% ipython --no-banner

In [1]: import numpy as np

In [2]: from numpy import linalg as LA

In [3]: np.set_printoptions(suppress=True, linewidth=120)

In [4]: tidy = lambda a: np.round(a, 2) + 0

In [5]: theta = np.deg2rad(36)

In [6]: mat = np.eye(12)

In [7]: mat[np.ix_([10, 4], [10, 4])] = [[np.cos(theta), -np.sin(theta)], [np.sin(theta), np.cos(theta)]]

In [8]: print(tidy(mat))
[[ 1.    0.    0.    0.    0.    0.    0.    0.    0.    0.    0.    0.  ]
 [ 0.    1.    0.    0.    0.    0.    0.    0.    0.    0.    0.    0.  ]
 [ 0.    0.    1.    0.    0.    0.    0.    0.    0.    0.    0.    0.  ]
 [ 0.    0.    0.    1.    0.    0.    0.    0.    0.    0.    0.    0.  ]
 [ 0.    0.    0.    0.    0.81  0.    0.    0.    0.    0.    0.59  0.  ]
 [ 0.    0.    0.    0.    0.    1.    0.    0.    0.    0.    0.    0.  ]
 [ 0.    0.    0.    0.    0.    0.    1.    0.    0.    0.    0.    0.  ]
 [ 0.    0.    0.    0.    0.    0.    0.    1.    0.    0.    0.    0.  ]
 [ 0.    0.    0.    0.    0.    0.    0.    0.    1.    0.    0.    0.  ]
 [ 0.    0.    0.    0.    0.    0.    0.    0.    0.    1.    0.    0.  ]
 [ 0.    0.    0.    0.   -0.59  0.    0.    0.    0.    0.    0.81  0.  ]
 [ 0.    0.    0.    0.    0.    0.    0.    0.    0.    0.    0.    1.  ]]

In [9]: print(tidy(LA.det(mat)))
1.0

In [10]: def softmax(z):
    ...:     e = np.exp(z - z.max(axis=-1, keepdims=True))
    ...:     return e / e.sum(axis=-1, keepdims=True)
    ...: 

In [11]: print(tidy(softmax(mat[7])))
[0.07 0.07 0.07 0.07 0.07 0.07 0.07 0.2  0.07 0.07 0.07 0.07]

In [12]: print(tidy(softmax(mat).sum(axis=1)))
[1. 1. 1. 1. 1. 1. 1. 1. 1. 1. 1. 1.]

In [13]: print(tidy(softmax(mat[7] + 3)))
[0.07 0.07 0.07 0.07 0.07 0.07 0.07 0.2  0.07 0.07 0.07 0.07]

In [14]: S = mat @ mat.T / np.sqrt(12)

In [15]: print(tidy(softmax(S)))
[[0.11 0.08 0.08 0.08 0.08 0.08 0.08 0.08 0.08 0.08 0.08 0.08]
 [0.08 0.11 0.08 0.08 0.08 0.08 0.08 0.08 0.08 0.08 0.08 0.08]
 [0.08 0.08 0.11 0.08 0.08 0.08 0.08 0.08 0.08 0.08 0.08 0.08]
 [0.08 0.08 0.08 0.11 0.08 0.08 0.08 0.08 0.08 0.08 0.08 0.08]
 [0.08 0.08 0.08 0.08 0.11 0.08 0.08 0.08 0.08 0.08 0.08 0.08]
 [0.08 0.08 0.08 0.08 0.08 0.11 0.08 0.08 0.08 0.08 0.08 0.08]
 [0.08 0.08 0.08 0.08 0.08 0.08 0.11 0.08 0.08 0.08 0.08 0.08]
 [0.08 0.08 0.08 0.08 0.08 0.08 0.08 0.11 0.08 0.08 0.08 0.08]
 [0.08 0.08 0.08 0.08 0.08 0.08 0.08 0.08 0.11 0.08 0.08 0.08]
 [0.08 0.08 0.08 0.08 0.08 0.08 0.08 0.08 0.08 0.11 0.08 0.08]
 [0.08 0.08 0.08 0.08 0.08 0.08 0.08 0.08 0.08 0.08 0.11 0.08]
 [0.08 0.08 0.08 0.08 0.08 0.08 0.08 0.08 0.08 0.08 0.08 0.11]]

In [16]: print(tidy(LA.pinv(mat)))
[[ 1.    0.    0.    0.    0.    0.    0.    0.    0.    0.    0.    0.  ]
 [ 0.    1.    0.    0.    0.    0.    0.    0.    0.    0.    0.    0.  ]
 [ 0.    0.    1.    0.    0.    0.    0.    0.    0.    0.    0.    0.  ]
 [ 0.    0.    0.    1.    0.    0.    0.    0.    0.    0.    0.    0.  ]
 [ 0.    0.    0.    0.    0.81  0.    0.    0.    0.    0.   -0.59  0.  ]
 [ 0.    0.    0.    0.    0.    1.    0.    0.    0.    0.    0.    0.  ]
 [ 0.    0.    0.    0.    0.    0.    1.    0.    0.    0.    0.    0.  ]
 [ 0.    0.    0.    0.    0.    0.    0.    1.    0.    0.    0.    0.  ]
 [ 0.    0.    0.    0.    0.    0.    0.    0.    1.    0.    0.    0.  ]
 [ 0.    0.    0.    0.    0.    0.    0.    0.    0.    1.    0.    0.  ]
 [ 0.    0.    0.    0.    0.59  0.    0.    0.    0.    0.    0.81  0.  ]
 [ 0.    0.    0.    0.    0.    0.    0.    0.    0.    0.    0.    1.  ]]

In [17]: print(tidy(LA.norm(mat, axis=0)))
[1. 1. 1. 1. 1. 1. 1. 1. 1. 1. 1. 1.]

In [18]: print(tidy(LA.svd(mat, compute_uv=False)))
[1. 1. 1. 1. 1. 1. 1. 1. 1. 1. 1. 1.]
